>>> import numpy as np
>>> np.set_printoptions(precision=1, suppress=True, linewidth=200)
>>> rnd = lambda a: np.round(a, 1) + 0
>>> Y = np.array([[2, 0, 0, 0, 3, 2, 1, 1, 1, 2],
...     [0, 0, 1, 2, 1, 2, 0, 2, 0, 2],
...     [0, 1, 3, 0, 2, 3, 1, 0, 3, 0],
...     [3, 3, 0, 1, 0, 3, 0, 3, 3, 1],
...     [2, 0, 3, 0, 1, 2, 0, 1, 2, 3],
...     [2, 0, 2, 0, 2, 2, 2, 3, 1, 1],
...     [3, 1, 3, 2, 1, 2, 2, 0, 1, 1],
...     [1, 0, 0, 0, 1, 1, 2, 3, 3, 3],
...     [1, 2, 0, 1, 2, 2, 2, 0, 0, 0],
...     [1, 1, 0, 3, 3, 3, 1, 2, 1, 1]])
>>> K = np.tril(Y)
>>> K
array([[2, 0, 0, 0, 0, 0, 0, 0, 0, 0],
       [0, 0, 0, 0, 0, 0, 0, 0, 0, 0],
       [0, 1, 3, 0, 0, 0, 0, 0, 0, 0],
       [3, 3, 0, 1, 0, 0, 0, 0, 0, 0],
       [2, 0, 3, 0, 1, 0, 0, 0, 0, 0],
       [2, 0, 2, 0, 2, 2, 0, 0, 0, 0],
       [3, 1, 3, 2, 1, 2, 2, 0, 0, 0],
       [1, 0, 0, 0, 1, 1, 2, 3, 0, 0],
       [1, 2, 0, 1, 2, 2, 2, 0, 0, 0],
       [1, 1, 0, 3, 3, 3, 1, 2, 1, 1]])
>>> # rows and columns are dependent
>>> x = np.array([3, 1, 2, -2, 1, -1, -3, 3, 0, -2])
>>> h = np.maximum(K @ x, 0)
>>> h
array([ 6,  0,  7, 10, 13, 10,  5,  6,  0,  0])
>>> np.maximum(K @ (3 * x), 0)
array([18,  0, 21, 30, 39, 30, 15, 18,  0,  0])
>>> M = np.loadtxt("sample12.csv", delimiter=",")
>>> M
array([[ 3.,  2., -2.,  1.,  1.,  2.,  0., -1.,  2., -1.,  1., -1.],
       [ 1., -1.,  2., -1., -1.,  2., -3., -3.,  2.,  0., -3.,  1.],
       [ 1., -3.,  3.,  0.,  2., -2.,  3.,  2., -3.,  2.,  2., -3.],
       [-2., -2.,  0., -2.,  1.,  2.,  3., -3., -1.,  0.,  1., -1.],
       [-2.,  1.,  0.,  2.,  3.,  3., -1., -3.,  0.,  3.,  0., -3.],
       [-1.,  1.,  2.,  2.,  0.,  0., -1.,  0.,  1., -3.,  0.,  3.],
       [-2.,  0., -2., -3., -1.,  0.,  2., -3.,  0.,  1.,  2., -3.],
       [ 2., -1.,  1., -1.,  2.,  0., -2., -2.,  2.,  2.,  0., -1.],
       [-3.,  3., -2., -3., -1.,  1., -1.,  3., -1., -2.,  1., -1.],
       [-2.,  1.,  3.,  1.,  3.,  2., -3.,  2.,  1.,  0.,  3., -1.],
       [ 0., -2.,  1., -2.,  3.,  1., -2.,  1., -3., -2., -2., -3.],
       [ 2.,  0.,  1.,  3., -3.,  2., -1.,  0., -3.,  3.,  1.,  3.]])
>>> rnd(np.linalg.matrix_power(M, 2))
array([[ -5.,  15., -12.,  -6.,   0.,  18., -10., -12.,  12., -21., -10.,   1.],
       [  2.,  15.,   3.,  21., -15.,  -8.,   8.,  30.,  -5., -10.,  10.,  24.],
       [ -2., -17.,   4.,  -9.,  41.,  -7.,  16.,  -8.,  -3.,  17.,  18., -50.],
       [-19.,   3.,  -3.,   2.,  -1., -11.,   9.,   6.,  -9.,  -7.,   4.,  -6.],
       [-34.,   3.,  17.,   5.,  21.,  11.,  -5.,  -1.,   5., -14.,   1.,  -5.],
       [  7., -13.,   4.,   0., -14.,   1.,  12.,  -4., -21.,  11.,  -5.,   8.],
       [-18.,   7.,  -7., -13.,  -2., -11.,  -8.,  14.,   3., -22.,  -9.,  -5.],
       [ -8.,  16.,   0.,  10.,  15.,   8.,  -6.,  20.,  -1.,  -7.,   9., -10.],
       [ 12.,  -7.,   9.,  -4.,  -8., -11., -26.,  -7.,  15.,  -5., -31.,  18.],
       [ -7., -16.,  27.,   0.,  31.,   5., -12.,   4., -13.,   1., -10., -16.],
       [  9.,  -1.,   1.,  21.,  15., -16.,   9.,  -6.,  14.,   9.,  -6.,  -2.],
       [ 16., -14.,  24.,  16.,   5.,   9.,   0.,   1.,  -6.,  -3.,  12.,  16.]])
